$ python -q
>>> import numpy as np
>>> np.set_printoptions(precision=3, suppress=True, linewidth=200)
>>> def rd(a):
...     return np.round(a, 3) + 0
... 
>>> feats = np.array([[3, 0, 0, 0], [0, 1, 0, 0], [0, 0, 3, 0], [0, 0, 0, -3]])
>>> [round(float(np.linalg.det(feats[:i, :i])), 2) + 0 for i in range(1, 5)]
[3.0, 3.0, 9.0, -27.0]
>>> ev, V = np.linalg.eigh(feats)
>>> V @ np.diag(ev) @ V.T
array([[ 3.,  0.,  0.,  0.],
       [ 0.,  1.,  0.,  0.],
       [ 0.,  0.,  3.,  0.],
       [ 0.,  0.,  0., -3.]])
>>> rd(np.linalg.svd(feats, compute_uv=False))
array([3., 3., 3., 1.])
>>> vec = np.array([-2, 6, 3, -6])
>>> h = np.maximum(feats @ vec, 0)
>>> np.flatnonzero(h > 1e-9)
array([1, 2, 3])
>>> np.maximum(feats @ (3 * vec), 0)
array([ 0, 18, 27, 54])
>>> rd(np.tanh(feats @ vec))
array([-1.,  1.,  1.,  1.])
>>> feats * (h > 1e-9)[:, None]
array([[ 0,  0,  0,  0],
       [ 0,  1,  0,  0],
       [ 0,  0,  3,  0],
       [ 0,  0,  0, -3]])
>>> feats @ feats
array([[9, 0, 0, 0],
       [0, 1, 0, 0],
       [0, 0, 9, 0],
       [0, 0, 0, 9]])
>>> np.linalg.matrix_power(feats - np.diag(np.diag(feats)), 4)
array([[0, 0, 0, 0],
       [0, 0, 0, 0],
       [0, 0, 0, 0],
       [0, 0, 0, 0]])
>>> [int(np.linalg.matrix_rank(np.linalg.matrix_power(feats, p))) for p in range(1, 5)]
[4, 4, 4, 4]
>>> ev, V = np.linalg.eig(feats)
>>> ev
array([ 3.,  1.,  3., -3.])
>>> rd(np.sort(np.linalg.eigvals(feats.T)))
array([-3.,  1.,  3.,  3.])
>>> W0 = np.loadtxt("x.csv", delimiter=",")
>>> W0
array([[ -4.898, -19.279,   2.081],
       [ 12.716, -14.708,  -4.688],
       [  5.536, -19.171,  -1.353],
       [ 12.921,   1.323, -15.209],
       [ 11.861,  -0.939,  16.076],
       [ 14.353,  -9.283,  10.384],
       [  1.447,  -7.346,  18.546],
       [ 14.652,  -9.458,   9.791],
       [-12.418,   2.621,  15.457],
       [-14.578,  10.745,  -8.486],
       [  4.171,  14.981, -12.576],
       [ 13.559,  13.03 ,   6.811],
       [-15.229,  -7.698,  10.432],
       [ -2.444,  15.162, -12.812],
       [  1.819,  -5.212,  19.223],
       [-13.998,   3.29 , -13.9  ],
       [-18.033,   3.607,  -7.861],
       [-11.573,  -8.328, -14.025],
       [ 10.776, -10.154,  13.445],
       [ 17.056,  -8.665,   5.831],
       [ 17.566,  -7.508,   5.921],
       [-19.62 ,   3.575,  -1.506],
       [  3.659,  13.752,  14.053]])
>>> cent = W0[[12, 1]].astype(float)
>>> for _ in range(5):
...     labels = np.linalg.norm(W0[:, None] - cent, axis=-1).argmin(axis=1)
...     cent = np.array([W0[labels == j].mean(axis=0) for j in range(2)])
... 
>>> labels
array([1, 1, 1, 1, 1, 1, 1, 1, 0, 0, 0, 1, 0, 0, 1, 0, 0, 0, 1, 1, 1, 0, 1])
>>> rd(cent)
array([[-11.525,   4.217,  -5.031],
       [  9.502,  -5.973,   7.208]])
>>> np.abs(cent[1] - cent[0]).argmax()
np.int64(0)
>>> G = np.cov(W0, rowvar=False)
>>> np.argwhere(np.triu(np.abs(np.corrcoef(W0.T)) > 0.8, 1))
array([], shape=(0, 2), dtype=int64)
>>> rd(G)
array([[158.527, -32.728,  44.198],
       [-32.728, 111.8  , -32.783],
       [ 44.198, -32.783, 135.919]])
>>> G.shape
(3, 3)
>>> B = np.c_[W0[:, :1] @ np.array([[9]]), np.array([1, -1, -2, 1, -1, -1, 0, 0, 2, 1, -1, 1, 2, 2, 2, -2, 1, -2, 2, -1, -1, -1, -2])]
>>> rd(B)
array([[ -44.082,    1.   ],
       [ 114.444,   -1.   ],
       [  49.824,   -2.   ],
       [ 116.289,    1.   ],
       [ 106.749,   -1.   ],
       [ 129.177,   -1.   ],
       [  13.023,    0.   ],
       [ 131.868,    0.   ],
       [-111.762,    2.   ],
       [-131.202,    1.   ],
       [  37.539,   -1.   ],
       [ 122.031,    1.   ],
       [-137.061,    2.   ],
       [ -21.996,    2.   ],
       [  16.371,    2.   ],
       [-125.982,   -2.   ],
       [-162.297,    1.   ],
       [-104.157,   -2.   ],
       [  96.984,    2.   ],
       [ 153.504,   -1.   ],
       [ 158.094,   -1.   ],
       [-176.58 ,   -1.   ],
       [  32.931,   -2.   ]])
>>> np.linalg.matrix_rank(B)
np.int64(2)
>>> rd(np.linalg.norm(np.linalg.qr(W0)[0].T @ B, axis=0) ** 2 / ((B ** 2).sum(axis=0) + 1e-12))
array([1.   , 0.127])
>>> Ac = W0 - W0.mean(axis=0)
>>> left, sig, Vt = np.linalg.svd(Ac, full_matrices=False)
>>> np.searchsorted(np.cumsum(sig ** 2) / (sig ** 2).sum(), 0.9) + 1
np.int64(3)
>>> np.abs(Vt[0]).argmax()
np.int64(0)
>>> rd(Vt[0] * np.sign(Vt[0, np.abs(Vt[0]).argmax()]))
array([ 0.706, -0.412,  0.576])
>>> rd((sig ** 2).sum() ** 2 / (sig ** 4).sum())
np.float64(2.567)
>>> rd(Ac.mean(axis=0))
array([0., 0., 0.])
>>> Ac = W0 - W0.mean(axis=0)
>>> V = np.linalg.svd(Ac)[2][:1]
>>> B = Ac - Ac @ V.T @ V
>>> rd(np.diag(V.T @ V))
array([0.499, 0.17 , 0.331])
>>> rd((Ac @ V.T).std(axis=0))
array([14.295])
>>> rd(B.std(axis=0))
array([7.049, 8.498, 7.895])
>>> rd(np.linalg.norm(B) / np.linalg.norm(Ac))
np.float64(0.689)
>>> M = np.load("run19.npy")
>>> rd(M)
array([[-0.057,  0.004,  0.998],
       [-0.851, -0.497, -0.043],
       [-0.51 ,  0.858, -0.033],
       [-0.113, -0.131, -0.027]])
>>> # columns are unit length and at right angles
>>> Q, V = np.linalg.qr(M[:, :1])[0], np.linalg.qr(M[:, 1:])[0]
>>> sig = np.linalg.svd(Q.T @ V, compute_uv=False)
>>> (sig > 0.9).sum()
np.int64(0)
>>> rd(np.linalg.norm(Q @ Q.T - V @ V.T, 2))
np.float64(1.0)
>>> rd(np.degrees(np.arccos(sig.clip(0, 1))))
array([90.])
>>> rd(sig)
array([0.])
